$ ipython --no-banner

In [1]: import numpy as np

In [2]: np.set_printoptions(precision=2, suppress=True, linewidth=100, floatmode="fixed")

In [3]: A = np.array([[1.5, -0.3, -0.3], [-0.1, 0.7, -0.7], [-1.6, 0.1, 1.4]])

In [4]: rng = np.random.default_rng(87078)

In [5]: A[1] = A[0] + 0.05 * rng.normal(size=3)

In [6]: print(A)
[[ 1.50 -0.30 -0.30]
 [ 1.52 -0.26 -0.28]
 [-1.60  0.10  1.40]]

In [7]: def softmax(z):
   ...:     e = np.exp(z - z.max(axis=-1, keepdims=True))
   ...:     return e / e.sum(axis=-1, keepdims=True)
   ...: 

In [8]: print(np.round(softmax(10 * A[0]), 2) + 0)
[1.00 0.00 0.00]

In [9]: print(softmax(A).sum(axis=1))
[1.00 1.00 1.00]

In [10]: S = A @ A.T / np.sqrt(3)

In [11]: print(softmax(S).round(6).argmax(axis=1))
[1 1 2]

In [12]: print((A + A.T) / 2)
[[ 1.50  0.61 -0.95]
 [ 0.61 -0.26 -0.09]
 [-0.95 -0.09  1.40]]

In [13]: print(np.linalg.matrix_power(A, 4))
[[  7.75  -1.21  -3.37]
 [  7.82  -1.23  -3.39]
 [-19.64   2.99   8.88]]

In [14]: print((A - A.T) / 2)
[[ 0.00 -0.91  0.65]
 [ 0.91  0.00 -0.19]
 [-0.65  0.19  0.00]]

In [15]: print(np.allclose(A @ A.T, A.T @ A))
False

In [16]: print(np.allclose(A, A.T))
False

In [17]: W = np.array([[1, -1, 1, 1, -2], [-2, -1, -2, 1, -2], [-1, 1, 2, 1, 1]])

In [18]: coef = np.array([2, -2, 3, -1, -3])

In [19]: hid = np.maximum(A @ W + coef, 0)

In [20]: print(np.linalg.matrix_rank(hid))
3

In [21]: cent = np.array([[-2, 4, 0], [-2, 1, 5], [2, 0, 4], [0, -1, 3], [2, -4, -4]])

In [22]: print(W @ cent)
[[-2 10 10]
 [-2 -2 -2]
 [ 6 -8 12]]

In [23]: F = np.array([[2, 0], [2, 0]]) * (rng.random((2, 2)) < 0.3)

In [24]: print(F)
[[0 0]
 [0 0]]

In [25]: u = np.array([-3, 1, -1])

In [26]: M2 = A + np.outer(u, np.eye(3)[1])

In [27]: print(M2)
[[ 1.50 -3.30 -0.30]
 [ 1.52  0.74 -0.28]
 [-1.60 -0.90  1.40]]

In [28]: print(round(float(np.linalg.det(M2) / np.linalg.det(A)), 2), np.round(1 + np.linalg.solve(A, u)[1], 2))
82.32 82.32
